$ python -q
>>> import numpy as np
>>> np.set_printoptions(suppress=True, linewidth=160)
>>> K = np.array([[2.1, 1.0, 5.0, 0.0],
...     [2.0, 0.1, 1.0, 1.0],
...     [5.0, 3.0, 1.1, 2.0],
...     [2.0, 1.0, 5.0, 0.1]])
>>> print(K)
[[2.1 1.  5.  0. ]
 [2.  0.1 1.  1. ]
 [5.  3.  1.1 2. ]
 [2.  1.  5.  0.1]]
>>> u = np.array([-1, 0, 0])
>>> print(np.round(np.polyval(u, K[2]), 3))
[-25.    -9.    -1.21  -4.  ]
>>> print(np.array([np.convolve(row, u, "same") for row in K]))
[[-1.  -5.   0.   0. ]
 [-0.1 -1.  -1.   0. ]
 [-3.  -1.1 -2.   0. ]
 [-1.  -5.  -0.1  0. ]]
>>> print(np.correlate(K[2], K[3], "full"))
[ 0.5  25.3  20.11 18.7  17.1   4.2   4.  ]
>>> print(round(np.log10(np.linalg.cond(K))))
2
>>> print(np.argsort(-np.linalg.norm(K, axis=0).round(6), kind="stable")[:3])
[2 0 1]
>>> print([round(float(x), 3) for x in np.linalg.svd(K, compute_uv=False)[:3]])
[9.104, 4.666, 0.986]
>>> print(np.round(np.abs(np.linalg.svd(K)[2][-1]), 3))
[0.498 0.227 0.151 0.823]
>>> print(np.round(np.linalg.norm(K, 2) / np.linalg.norm(K), 3))
0.886
>>> F = np.load("block10.npy")
>>> print(F)
[[  4 -12  -1   3]
 [  4  -4  -1   1]
 [ -1   3  -3   9]
 [ -1   1  -3   3]]
>>> print(np.allclose(F, F.T))
False
>>> print(round(np.linalg.det(F), 3))
676.0
>>> F.inv()
Traceback (most recent call last):
  File "<python-input-17>", line 1, in <module>
    F.inv()
    ^^^^^
AttributeError: 'numpy.ndarray' object has no attribute 'inv'
>>> data = np.cumsum(np.array([[7, 2, -8, -1, -4],
...     [1, 9, 9, -8, 8],
...     [7, 1, -5, -1, 5],
...     [-5, 0, -9, 7, -3],
...     [7, 9, -3, 4, 4],
...     [9, -8, -9, -3, -7],
...     [-4, -9, 2, 0, -3],
...     [4, 8, 1, -1, 2],
...     [-3, 2, 1, 2, 5],
...     [-3, 7, -6, -4, 2],
...     [1, 4, 2, -7, -5],
...     [3, 1, 6, 6, 6],
...     [-2, 7, 9, -4, 1],
...     [-9, -4, -1, -8, -4],
...     [5, 9, -4, 0, 4],
...     [6, -3, -8, -9, 8],
...     [3, -7, -2, 0, -6]]), axis=0)
>>> print(data)
[[  7   2  -8  -1  -4]
 [  8  11   1  -9   4]
 [ 15  12  -4 -10   9]
 [ 10  12 -13  -3   6]
 [ 17  21 -16   1  10]
 [ 26  13 -25  -2   3]
 [ 22   4 -23  -2   0]
 [ 26  12 -22  -3   2]
 [ 23  14 -21  -1   7]
 [ 20  21 -27  -5   9]
 [ 21  25 -25 -12   4]
 [ 24  26 -19  -6  10]
 [ 22  33 -10 -10  11]
 [ 13  29 -11 -18   7]
 [ 18  38 -15 -18  11]
 [ 24  35 -23 -27  19]
 [ 27  28 -25 -27  13]]
>>> idx = data[:, 2] > np.median(data[:, 2])
>>> u = data[idx].mean(axis=0) - data[~idx].mean(axis=0)
>>> print(np.argsort(-np.abs(u).round(6), kind="stable"))
[2 0 3 4 1]
>>> W0 = np.loadtxt("a.csv", delimiter=",")
>>> print(W0.round(3))
[[0.014 0.071 0.014 0.043 0.071 0.043]
 [0.071 0.357 0.071 0.214 0.357 0.214]
 [0.014 0.071 0.014 0.043 0.071 0.043]
 [0.043 0.214 0.043 0.129 0.214 0.129]
 [0.071 0.357 0.071 0.214 0.357 0.214]
 [0.043 0.214 0.043 0.129 0.214 0.129]]
>>> rank = np.linalg.matrix_rank(W0)
>>> print(rank)
1
>>> null = np.linalg.svd(W0)[2][rank:].T
>>> print([int(np.linalg.matrix_rank(np.delete(W0, i, axis=0))) for i in range(6)])
[1, 1, 1, 1, 1, 1]
>>> print(np.round(null @ null.T, 3))
[[ 0.986 -0.071 -0.014 -0.043 -0.071 -0.043]
 [-0.071  0.643 -0.071 -0.214 -0.357 -0.214]
 [-0.014 -0.071  0.986 -0.043 -0.071 -0.043]
 [-0.043 -0.214 -0.043  0.871 -0.214 -0.129]
 [-0.071 -0.357 -0.071 -0.214  0.643 -0.214]
 [-0.043 -0.214 -0.043 -0.129 -0.214  0.871]]
>>> print([int(np.linalg.matrix_rank(W0[:i])) for i in range(1, len(W0) + 1)])
[1, 1, 1, 1, 1, 1]
>>> U, sig, Vh = np.linalg.svd(W0, full_matrices=False)
>>> print(sig.round(3) + 0)
[1. 0. 0. 0. 0. 0.]
>>> print((sig > 1e-8).sum())
1
>>> print(np.round(Vh @ Vh.T, 3) + 0)
[[1. 0. 0. 0. 0. 0.]
 [0. 1. 0. 0. 0. 0.]
 [0. 0. 1. 0. 0. 0.]
 [0. 0. 0. 1. 0. 0.]
 [0. 0. 0. 0. 1. 0.]
 [0. 0. 0. 0. 0. 1.]]
>>> print(round(np.sqrt((sig ** 2).sum()), 3), round(np.linalg.norm(W0), 3))
1.0 1.0
>>> print(U.shape, sig.shape, Vh.shape)
(6, 6) (6,) (6, 6)
>>> print(np.round(U.T @ U, 3) + 0)
[[1. 0. 0. 0. 0. 0.]
 [0. 1. 0. 0. 0. 0.]
 [0. 0. 1. 0. 0. 0.]
 [0. 0. 0. 1. 0. 0.]
 [0. 0. 0. 0. 1. 0.]
 [0. 0. 0. 0. 0. 1.]]
